$ python3 -q
>>> import numpy as np
>>> np.set_printoptions(precision=2, suppress=True, linewidth=200, legacy="1.25")
>>> def rd(a):
...     return np.round(a, 2) + 0
... 
>>> X = np.load("block11.npy")
>>> X
array([[ -2.51,  -3.19,   8.52,  -7.79,  -5.59],
       [ -3.82,  -3.08,   9.71,  -9.01,  -6.02],
       [ -3.19,  -3.97,   8.55, -10.88,  -6.41],
       [ -3.14,  -3.53,   9.67,  -9.18,  -6.07],
       [ -5.57,  -4.18,   7.69,  -8.77,  -5.95],
       [ -3.36,  -2.92,   7.9 ,  -9.41,  -7.45],
       [ -1.6 ,  -3.99,  11.09,  -9.27,  -5.87],
       [ -1.31,  -2.55,   9.62,  -9.96,  -4.42],
       [ -5.18,  -4.29,   8.18,  -8.05,  -6.3 ],
       [ -2.6 ,  -3.09,   8.9 ,  -7.72,  -5.92],
       [ -3.16,  -2.81,   8.95,  -9.52,  -7.22],
       [ -3.32,  -3.61,   7.15,  -9.48,  -6.34],
       [ -3.31,  -4.23,   8.85,  -9.82,  -5.62],
       [ -3.31,  -2.16,  10.3 ,  -9.37,  -4.86],
       [ -2.78,  -4.08,   8.21, -10.34,  -5.07]])
>>> w1 = np.array([[-1, -2], [-1, 0], [-1, 1], [0, -1], [1, 2]])
>>> coef = np.array([-1, -3])
>>> act = np.maximum(X @ w1 + coef, 0)
>>> np.linalg.matrix_rank(act)
1
>>> (act > 0).astype(int)
array([[0, 1],
       [0, 1],
       [0, 1],
       [0, 1],
       [0, 1],
       [0, 1],
       [0, 1],
       [0, 1],
       [0, 1],
       [0, 1],
       [0, 1],
       [0, 1],
       [0, 1],
       [0, 1],
       [0, 1]])
>>> (act > 0).mean(axis=0)
array([0., 1.])
>>> Z = np.array([[1, 1], [2, 3]])
>>> w1 @ Z
array([[-5, -7],
       [-1, -1],
       [ 1,  2],
       [-2, -3],
       [ 5,  7]])
>>> (act @ Z).round(6).argmax(axis=1)
array([1, 1, 1, 1, 1, 1, 1, 1, 1, 1, 1, 1, 1, 1, 1])
>>> feats = np.load("layer19.npy")
>>> feats
array([[0, 2, 3, 0, 3, 0, 3, 2],
       [2, 0, 2, 3, 0, 3, 0, 3],
       [3, 2, 0, 2, 3, 0, 3, 0],
       [0, 3, 2, 0, 2, 3, 0, 3],
       [3, 0, 3, 2, 0, 2, 3, 0],
       [0, 3, 0, 3, 2, 0, 2, 3],
       [3, 0, 3, 0, 3, 2, 0, 2],
       [2, 3, 0, 3, 0, 3, 2, 0]])
>>> evals, evecs = np.linalg.eigh(feats)
>>> x0 = np.array([-1, 5, 4, 5, 3, -5, 0, 0])
>>> np.abs(feats).sum(axis=1).max(), rd(np.abs(evals).max())
(13, 13.0)
>>> x0 @ feats @ x0
20
>>> rd(np.linalg.eigvalsh(feats[1:, 1:]))
array([-5.83, -4.7 , -3.  , -1.47, -0.17,  3.87, 11.3 ])
>>> rd(evecs * np.abs(evals) @ evecs.T)
array([[4.5, 0. , 1.5, 2. , 1.5, 2. , 1.5, 0. ],
       [0. , 4.5, 0. , 1.5, 2. , 1.5, 2. , 1.5],
       [1.5, 0. , 4.5, 0. , 1.5, 2. , 1.5, 2. ],
       [2. , 1.5, 0. , 4.5, 0. , 1.5, 2. , 1.5],
       [1.5, 2. , 1.5, 0. , 4.5, 0. , 1.5, 2. ],
       [2. , 1.5, 2. , 1.5, 0. , 4.5, 0. , 1.5],
       [1.5, 2. , 1.5, 2. , 1.5, 0. , 4.5, 0. ],
       [0. , 1.5, 2. , 1.5, 2. , 1.5, 0. , 4.5]])
>>> O, Rm = np.linalg.qr(feats)
>>> rd(O.T @ O)
array([[1., 0., 0., 0., 0., 0., 0., 0.],
       [0., 1., 0., 0., 0., 0., 0., 0.],
       [0., 0., 1., 0., 0., 0., 0., 0.],
       [0., 0., 0., 1., 0., 0., 0., 0.],
       [0., 0., 0., 0., 1., 0., 0., 0.],
       [0., 0., 0., 0., 0., 1., 0., 0.],
       [0., 0., 0., 0., 0., 0., 1., 0.],
       [0., 0., 0., 0., 0., 0., 0., 1.]])
>>> rd(O @ Rm)
array([[0., 2., 3., 0., 3., 0., 3., 2.],
       [2., 0., 2., 3., 0., 3., 0., 3.],
       [3., 2., 0., 2., 3., 0., 3., 0.],
       [0., 3., 2., 0., 2., 3., 0., 3.],
       [3., 0., 3., 2., 0., 2., 3., 0.],
       [0., 3., 0., 3., 2., 0., 2., 3.],
       [3., 0., 3., 0., 3., 2., 0., 2.],
       [2., 3., 0., 3., 0., 3., 2., 0.]])
